% ipython --no-banner

In [1]: import numpy as np

In [2]: np.set_printoptions(suppress=True, linewidth=100)

In [3]: rd = lambda a: np.round(a, 2) + 0

In [4]: M2 = np.array([[3, 3, 4],
   ...:     [2, 2, 2],
   ...:     [2, 8, 2],
   ...:     [6, 0, 5],
   ...:     [5, 6, 5],
   ...:     [9, 8, 5],
   ...:     [7, 5, 8]])

In [5]: F = M2.T @ M2

In [6]: F
Out[6]: 
array([[208, 166, 176],
       [166, 202, 142],
       [176, 142, 163]])

In [7]: rd(np.abs(np.linalg.svd(F)[2][-1]))
Out[7]: array([0.68, 0.05, 0.73])

In [8]: rd(np.linalg.norm(F, 2) / np.linalg.norm(F))
Out[8]: np.float64(1.0)

In [9]: [round(float(x), 2) for x in np.linalg.svd(F, compute_uv=False)[:3]]
Out[9]: [515.25, 49.84, 7.91]

In [10]: np.argsort(-np.linalg.norm(F, axis=0).round(6), kind="stable")[:3]
Out[10]: array([0, 1, 2])

In [11]: rng = np.random.default_rng(52110)

In [12]: idx = rng.permutation(3)

In [13]: M2 = F[:, idx] * rng.choice([-1, 1], 3)

In [14]: M2
Out[14]: 
array([[-176,  208,  166],
       [-142,  166,  202],
       [-163,  176,  142]])

In [15]: U, _, VT = np.linalg.svd(F.T @ M2)

In [16]: idx
Out[16]: array([2, 0, 1])

In [17]: hat = np.triu(np.array([[3, 1, 1], [1, 2, 0], [3, 3, 0]]), 1) + np.eye(3)

In [18]: M2 = hat @ F @ np.linalg.inv(hat)

In [19]: M2
Out[19]: 
array([[550., -40., -69.],
       [166.,  36., -24.],
       [176., -34., -13.]])

In [20]: rd(np.linalg.det(M2))
Out[20]: np.float64(203060.0)

In [21]: hat @ F - F @ hat
Out[21]: 
array([[ 342.,  136.,   97.],
       [   0., -166., -166.],
       [   0., -176., -176.]])

In [22]: rd(np.linalg.eigvals(M2).sum().real)
Out[22]: np.float64(573.0)

In [23]: np.einsum("ii->", M2)
Out[23]: np.float64(573.0)

In [24]: data = np.loadtxt("out18.csv", delimiter=",")

In [25]: data
Out[25]: 
array([[-2.01, -1.99, -3.99, -2.01, -0.01, -4.01],
       [ 3.01,  1.02,  4.04,  1.99, -0.03,  3.99],
       [-0.01,  2.02,  2.01,  1.01, -0.02,  1.97]])

In [26]: def softmax(z):
    ...:     e = np.exp(z - z.max(axis=-1, keepdims=True))
    ...:     return e / e.sum(axis=-1, keepdims=True)
    ...: 

In [27]: rd(softmax(data[0] + 2))
Out[27]: array([0.09, 0.1 , 0.01, 0.09, 0.69, 0.01])

In [28]: rd(softmax(data).sum(axis=1))
Out[28]: array([1., 1., 1.])

In [29]: scores = data @ data.T / np.sqrt(6)

In [30]: softmax(scores).round(6).argmax(axis=1)
Out[30]: array([0, 1, 1])

In [31]: rd(softmax(scores + np.triu(np.full(scores.shape, -np.inf), 1)))
Out[31]: 
array([[1.  , 0.  , 0.  ],
       [0.  , 1.  , 0.  ],
       [0.  , 0.95, 0.05]])

In [32]: K = np.load("run13.npy")

In [33]: K
Out[33]: 
array([[1, 0, 0, 0, 0],
       [0, 1, 0, 0, 0],
       [8, 1, 1, 0, 0],
       [5, 9, 0, 1, 0],
       [8, 1, 7, 5, 1]])

In [34]: # triangular

In [35]: U, sigma, VT = np.linalg.svd(K, full_matrices=False)

In [36]: (sigma > 1e-8).sum()
Out[36]: np.int64(5)

In [37]: rd(U.T @ K @ VT.T)
Out[37]: 
array([[15.09,  0.  ,  0.  ,  0.  ,  0.  ],
       [ 0.  ,  8.24,  0.  ,  0.  ,  0.  ],
       [ 0.  ,  0.  ,  4.39,  0.  ,  0.  ],
       [ 0.  ,  0.  ,  0.  ,  0.17,  0.  ],
       [ 0.  ,  0.  ,  0.  ,  0.  ,  0.01]])

In [38]: rd(np.abs(VT[0]))
Out[38]: array([0.8 , 0.39, 0.36, 0.27, 0.05])

In [39]: np.abs(U[:, 0]).round(6).argmax()
Out[39]: np.int64(4)

In [40]: np.allclose(U * sigma @ VT, K)
Out[40]: True

In [41]: rd(sigma / sigma[0])
Out[41]: array([1.  , 0.55, 0.29, 0.01, 0.  ])

In [42]: J = np.array([[1.7, 1.6, -1.4, -0.4, -1.9],
    ...:     [0.5, -0.7, -0.2, -0.7, 1.2],
    ...:     [0.4, -0.4, -2.4, -0.6, -0.3],
    ...:     [0.4, 1.3, 0.9, 0.7, -0.1],
    ...:     [2.5, 1.4, 1.7, 1.9, -0.5]])

In [43]: J
Out[43]: 
array([[ 1.7,  1.6, -1.4, -0.4, -1.9],
       [ 0.5, -0.7, -0.2, -0.7,  1.2],
       [ 0.4, -0.4, -2.4, -0.6, -0.3],
       [ 0.4,  1.3,  0.9,  0.7, -0.1],
       [ 2.5,  1.4,  1.7,  1.9, -0.5]])

In [44]: x = np.array([2, 5, 1])

In [45]: y = F @ x

In [46]: c, lr = np.zeros(3), 1 / np.linalg.norm(F, 2) ** 2

In [47]: for i in range(6):
    ...:     c -= lr * F.T @ (F @ c - y)
    ...:     if i % 2 == 0: print(i, round(np.linalg.norm(F @ c - y), 2))
    ...: 
0 142.88
2 140.22
4 137.61

In [48]: rd(np.linalg.cond(F))
Out[48]: np.float64(65.17)

In [49]: rd(c)
Out[49]: array([2.8 , 2.78, 2.43])

In [50]: E = np.array([[-8.0, -3.0, 0.0, 0.0],
    ...:     [-3.0, -6.0, -3.0, 0.0],
    ...:     [0.0, -3.0, 0.0, -3.0],
    ...:     [0.0, 0.0, -3.0, -8.0]])

In [51]: # symmetric, so the eigenvalues are real

In [52]: rd(softmax(E[1]))
Out[52]: array([0.05, 0.  , 0.05, 0.91])

In [53]: rd(softmax(E).sum(axis=1))
Out[53]: array([1., 1., 1., 1.])

In [54]: scores = E @ E.T / np.sqrt(4)

In [55]: rd(softmax(scores + np.triu(np.full(scores.shape, -np.inf), 1)))
Out[55]: 
array([[1.  , 0.  , 0.  , 0.  ],
       [0.  , 1.  , 0.  , 0.  ],
       [0.01, 0.5 , 0.5 , 0.  ],
       [0.  , 0.  , 0.  , 1.  ]])

In [56]: rd(softmax(scores))
Out[56]: 
array([[1.  , 0.  , 0.  , 0.  ],
       [0.  , 1.  , 0.  , 0.  ],
       [0.  , 0.05, 0.05, 0.91],
       [0.  , 0.  , 0.  , 1.  ]])

In [57]: x = np.array([-1, 1, 0, 2])

In [58]: y = E @ x

In [59]: c, lr = np.zeros(4), 1 / np.linalg.norm(E, 2) ** 2

In [60]: for i in range(50):
    ...:     c -= lr * E.T @ (E @ c - y)
    ...:     if i % 10 == 0: print(i, round(np.linalg.norm(E @ c - y), 2))
    ...: 
0 6.55
10 1.41
20 0.9
30 0.6
40 0.4

In [61]: rd(np.linalg.cond(E))
Out[61]: np.float64(5.0)

In [62]: M2 = np.array([[2, 1, 0], [1, 0, 0]])

In [63]: Z = np.kron(M2, K)

In [64]: rd(np.linalg.norm(Z, 2)), rd(np.linalg.norm(M2, 2) * np.linalg.norm(K, 2))
Out[64]: (np.float64(36.44), np.float64(36.44))

In [65]: np.linalg.matrix_rank(Z)
Out[65]: np.int64(10)
